% python3 -q
>>> import numpy as np
>>> np.set_printoptions(suppress=True, linewidth=160)
>>> feats = np.loadtxt("m.csv", delimiter=",")
>>> feats
array([[ 0., 18.,  0.,  7.,  0.,  0., 14.,  0., 32.,  0., 36.,  0.,  0.,  0.],
       [ 7., 18.,  0.,  0.,  0.,  0., 22.,  0., 20.,  0., 33.,  0.,  8.,  1.],
       [ 2., 10., 37., 13.,  0.,  0.,  0.,  0., 18.,  0.,  2.,  0.,  3., 46.],
       [ 0.,  0.,  0., 19.,  0., 11.,  0., 20., 26., 20.,  8., 30.,  0.,  0.],
       [14., 20.,  0.,  0.,  0.,  0., 35.,  0., 15.,  0., 48., 14., 15.,  0.],
       [26., 12., 24.,  0.,  0.,  0., 17.,  0.,  5.,  0., 12.,  0., 27., 26.],
       [ 0.,  0., 26., 21.,  0.,  3.,  0.,  0., 12.,  0.,  0.,  0.,  0., 35.],
       [ 0.,  0.,  0., 26.,  0., 17.,  0., 27., 27., 26.,  0., 35.,  0.,  0.],
       [50., 17.,  0.,  0., 15.,  0., 41.,  0.,  0.,  0., 33.,  0., 51.,  0.],
       [ 0.,  0.,  0.,  7.,  0.,  7.,  0., 11.,  2.,  8.,  0., 10.,  0.,  0.],
       [ 0.,  0.,  0.,  5.,  0.,  7.,  0., 16.,  8., 12.,  8., 24.,  0.,  0.],
       [30., 14.,  1.,  0.,  2.,  0., 28.,  0.,  2.,  0., 26.,  0., 31.,  0.],
       [ 0.,  0.,  0.,  1.,  9., 19.,  0., 39.,  0., 24.,  0., 52.,  0.,  0.],
       [ 0.,  0.,  7., 20.,  0.,  9.,  0.,  8., 13., 10.,  0.,  1.,  0., 14.],
       [16.,  4.,  0.,  0., 12.,  1., 21., 14.,  0.,  5., 22., 28., 17.,  0.],
       [ 2.,  0., 19.,  7.,  2.,  0.,  0.,  0.,  0.,  0.,  0.,  0.,  3., 22.],
       [ 0.,  5., 22., 15.,  0.,  0.,  0.,  0., 18.,  0.,  0.,  0.,  0., 30.],
       [44.,  0., 10.,  0., 39.,  0., 17.,  0.,  0.,  0.,  0.,  0., 45.,  3.],
       [ 0.,  0., 16., 21.,  0.,  7.,  0.,  2., 12.,  6.,  0.,  0.,  0., 24.],
       [ 0.,  0., 10., 21.,  0.,  7.,  0.,  4., 16.,  8.,  0.,  0.,  0., 18.],
       [49.,  8., 26.,  0., 25.,  0., 23.,  0.,  0.,  0.,  5.,  0., 50., 23.],
       [ 0.,  7.,  2., 17.,  0.,  0.,  0.,  0., 28.,  4., 12.,  0.,  0., 10.],
       [35., 10.,  0.,  0., 17.,  0., 33.,  1.,  0.,  0., 29., 12., 36.,  0.],
       [ 0.,  0.,  0.,  6.,  0., 17.,  0., 37.,  7., 26.,  7., 55.,  0.,  0.],
       [ 0.,  0.,  0.,  1., 13., 15.,  0., 29.,  0., 17.,  0., 35.,  0.,  0.],
       [ 0.,  0.,  0.,  0., 11., 11., 11., 33.,  0., 18., 17., 54.,  0.,  0.],
       [15.,  0.,  0.,  0., 26.,  5.,  2., 10.,  0.,  2.,  0.,  7., 16.,  0.]])
>>> hat = feats @ np.linalg.solve(feats.T @ feats, feats.T)
>>> np.round(np.trace(hat), 2)
np.float64(14.0)
>>> np.allclose(hat @ hat, hat)
True
>>> u = np.array([1, 1])
>>> np.polyval(u, feats[0])
array([ 1., 19.,  1.,  8.,  1.,  1., 15.,  1., 33.,  1., 37.,  1.,  1.,  1.])
>>> print(np.convolve(feats[0], u))
[ 0. 18. 18.  7.  7.  0. 14. 14. 32. 32. 36. 36.  0.  0.  0.]
>>> np.correlate(feats[0], feats[6], "full")
array([   0.,  630.,    0.,  245.,    0.,    0.,  706.,    0., 1204.,   54., 1260.,  567.,  468.,  531.,  224.,  432.,  390.,  364.,  780.,  832.,  756.,
        936.,    0.,    0.,    0.,    0.,    0.])
>>> print(np.cross(feats[0, :3], feats[6, :3]))
[468.   0.   0.]
